>>> import numpy as np
>>> from numpy import linalg as LA
>>> np.set_printoptions(suppress=True, linewidth=120)
>>> rd = lambda a: np.round(a, 2) + 0
>>> M = np.loadtxt("run2.csv", delimiter=",")
>>> rd(M)
array([[-0.32, -0.07, -0.42, -0.31,  0.32,  0.04,  0.3 ,  0.54,  0.15,  0.23,  0.12],
       [ 0.05, -0.22, -0.26, -0.36, -0.44, -0.04, -0.2 ,  0.09,  0.  ,  0.11,  0.23],
       [-0.27, -0.07, -0.12,  0.24,  0.06,  0.62,  0.03,  0.12, -0.16, -0.13, -0.34],
       [ 0.16,  0.23, -0.42, -0.11,  0.43, -0.41,  0.16, -0.35, -0.09, -0.01, -0.3 ],
       [-0.27,  0.46,  0.2 ,  0.35, -0.1 , -0.33,  0.23,  0.36, -0.33, -0.02,  0.19],
       [ 0.03, -0.27,  0.17,  0.39, -0.06, -0.14,  0.3 , -0.05,  0.46,  0.59, -0.14],
       [-0.46, -0.14, -0.22,  0.33,  0.12, -0.2 , -0.26, -0.19,  0.41, -0.37,  0.36],
       [ 0.13, -0.07, -0.46,  0.48,  0.05,  0.2 , -0.15, -0.1 , -0.28,  0.22,  0.03],
       [ 0.24, -0.37, -0.07,  0.15,  0.13, -0.16, -0.04,  0.09, -0.44,  0.17,  0.44],
       [ 0.08,  0.04, -0.44,  0.16, -0.62, -0.24,  0.12,  0.18,  0.06, -0.18, -0.31],
       [-0.59, -0.39,  0.12, -0.15, -0.08, -0.29, -0.11, -0.19, -0.4 ,  0.16, -0.35],
       [ 0.11, -0.44,  0.05,  0.01, -0.02,  0.03,  0.68, -0.12, -0.1 , -0.47,  0.1 ],
       [-0.27,  0.32, -0.14, -0.13, -0.27,  0.27,  0.34, -0.54, -0.08,  0.27,  0.35]])
>>> vec = np.array([1, 1, 3, 2, 1, 0, 0, 3, 3, 2, 2])
>>> rhs = M @ vec
>>> beta, lr = np.zeros(11), 1 / LA.norm(M, 2) ** 2
>>> for i in range(60):
...     beta -= lr * M.T @ (M @ beta - rhs)
...     if i % 10 == 0: print(i, round(LA.norm(M @ beta - rhs), 2))
... 
0 0.0
10 0.0
20 0.0
30 0.0
40 0.0
50 0.0
>>> rd(LA.cond(M))
np.float64(1.0)
>>> J = np.load("a.npy")
>>> J
array([[3., 5., 0., 0., 0., 0., 0., 0., 0., 0., 0., 0.],
       [5., 5., 5., 0., 0., 0., 0., 0., 0., 0., 0., 0.],
       [0., 5., 5., 5., 0., 0., 0., 0., 0., 0., 0., 0.],
       [0., 0., 5., 2., 5., 0., 0., 0., 0., 0., 0., 0.],
       [0., 0., 0., 5., 0., 5., 0., 0., 0., 0., 0., 0.],
       [0., 0., 0., 0., 5., 0., 5., 0., 0., 0., 0., 0.],
       [0., 0., 0., 0., 0., 5., 3., 5., 0., 0., 0., 0.],
       [0., 0., 0., 0., 0., 0., 5., 2., 5., 0., 0., 0.],
       [0., 0., 0., 0., 0., 0., 0., 5., 4., 5., 0., 0.],
       [0., 0., 0., 0., 0., 0., 0., 0., 5., 3., 5., 0.],
       [0., 0., 0., 0., 0., 0., 0., 0., 0., 5., 4., 5.],
       [0., 0., 0., 0., 0., 0., 0., 0., 0., 0., 5., 5.]])
>>> r0 = np.array([0, 3, 1, 2, 4, 1, 1, 2, 0, 4, 0, 3])
>>> other = J + np.outer(r0, np.eye(12)[9])
>>> LA.matrix_rank(LA.inv(other) - LA.inv(J), tol=1e-8)
np.int64(1)
>>> rd(LA.eigvalsh(J).min())
np.float64(-8.18)
>>> W = np.array([[2, 9],
...     [8, 2],
...     [3, 8],
...     [5, 5],
...     [1, 3],
...     [5, 3],
...     [1, 7],
...     [6, 1],
...     [3, 9],
...     [7, 1],
...     [6, 9]])
>>> beta = np.array([1, 1])
>>> act = np.maximum(M @ W + beta, 0)
>>> LA.matrix_rank(act)
np.int64(2)
>>> rd((act > 0).mean(axis=0))
array([0.54, 0.46])
>>> cent = np.array([[2, 1], [0, 2]])
>>> (act @ cent).round(6).argmax(axis=1)
array([0, 0, 0, 0, 0, 1, 1, 0, 1, 0, 0, 1, 1])
>>> evals, evecs = LA.eigh(J)
>>> np.unique(evals.round(6) + 0, return_counts=True)[1]
array([1, 1, 1, 1, 1, 1, 1, 1, 1, 1, 1, 1])
>>> (evals > 1e-8).sum(), (evals < -1e-8).sum()
(np.int64(7), np.int64(5))
>>> rd(LA.eigvalsh(J @ J))
array([  0.31,   3.9 ,   6.47,  16.12,  16.42,  32.96,  46.58,  66.9 ,  70.92, 109.15, 158.11, 164.17])
>>> F = np.load("data.npy")
>>> F
array([[ 0.57, -0.79, -2.21, -2.25,  1.42, -1.5 ,  0.48, -2.06, -0.36],
       [-0.69,  0.77,  1.62, -0.41,  0.1 , -1.51, -1.55,  1.57,  0.26],
       [-0.09, -1.94, -2.69, -2.12, -0.02, -0.59,  1.37, -2.96, -1.93],
       [-0.08,  0.03,  0.95, -0.74,  0.05, -1.13, -1.73,  0.77, -0.38],
       [-0.46, -0.28, -0.48,  0.19, -0.61,  0.88,  0.95, -0.67, -0.29],
       [ 0.34,  0.12,  1.34,  2.43, -1.45,  2.1 ,  0.15,  0.89,  0.48],
       [-0.5 , -0.78,  0.24, -0.47, -0.8 , -0.23, -0.16, -0.39, -0.68],
       [-0.33, -0.32,  0.15, -0.81, -0.15, -1.11, -0.54, -0.17, -0.14],
       [-0.07,  1.51,  2.51,  1.77, -0.32,  0.63, -1.6 ,  2.76,  1.08],
       [ 0.42, -1.55, -1.77, -2.1 ,  0.58, -1.31,  0.18, -2.09, -1.44]])
>>> other = np.array([[-3, 2],
...     [3, -1],
...     [5, -1],
...     [5, -4],
...     [5, 5],
...     [-2, -1],
...     [-3, 5],
...     [-5, 4],
...     [2, 5]])
>>> rd(np.einsum("ij->j", F))
array([-0.89, -3.23, -0.34, -4.51, -1.2 , -3.77, -2.45, -2.35, -3.4 ])
>>> np.vstack([F, other.T]).shape
(12, 9)
>>> LA.matrix_rank(F @ other)
np.int64(2)
>>> LA.matrix_rank(np.vstack([F, other.T]))
np.int64(9)
>>> q, evecs = LA.qr(F[:, :5])[0], LA.qr(F[:, 5:])[0]
>>> sv = LA.svd(q.T @ evecs, compute_uv=False)
>>> rd(sv)
array([1.  , 1.  , 0.94, 0.81])
>>> rd(LA.norm(q @ q.T - evecs @ evecs.T, 2))
np.float64(1.0)
>>> vec = np.array([5, 5, 4, 2, 0, 3, 4, 3, 5])
>>> rhs = F @ vec
>>> rd(LA.pinv(F) @ F)
array([[1., 0., 0., 0., 0., 0., 0., 0., 0.],
       [0., 1., 0., 0., 0., 0., 0., 0., 0.],
       [0., 0., 1., 0., 0., 0., 0., 0., 0.],
       [0., 0., 0., 1., 0., 0., 0., 0., 0.],
       [0., 0., 0., 0., 1., 0., 0., 0., 0.],
       [0., 0., 0., 0., 0., 1., 0., 0., 0.],
       [0., 0., 0., 0., 0., 0., 1., 0., 0.],
       [0., 0., 0., 0., 0., 0., 0., 1., 0.],
       [0., 0., 0., 0., 0., 0., 0., 0., 1.]])
>>> rd(LA.solve(F.T @ F, F.T @ rhs))
array([5., 5., 4., 2., 0., 3., 4., 3., 5.])
>>> rd(LA.lstsq(F, rhs)[0])
array([5., 5., 4., 2., 0., 3., 4., 3., 5.])
>>> rd(rhs)
array([-25.  ,   1.34, -39.97,  -7.83,  -2.26,  24.49, -12.28, -10.97,  29.95, -33.61])
>>> rng = np.random.default_rng(29)
>>> rhs = rhs + 0.05 * rng.normal(size=10)
>>> rd(rhs)
array([-25.02,   1.34, -39.98,  -7.84,  -2.26,  24.48, -12.27, -10.97,  29.98, -33.64])
>>> beta, *_ = LA.lstsq(F, rhs)
>>> rd(beta)
array([ 5.  ,  4.84,  3.9 ,  1.88, -0.03,  3.06,  4.04,  3.24,  5.09])
>>> [round(float(LA.norm(LA.solve(F.T @ F + lam * np.eye(9), F.T @ rhs))), 2) for lam in (0, 1, 10, 100)]
[11.37, 8.92, 7.0, 3.52]
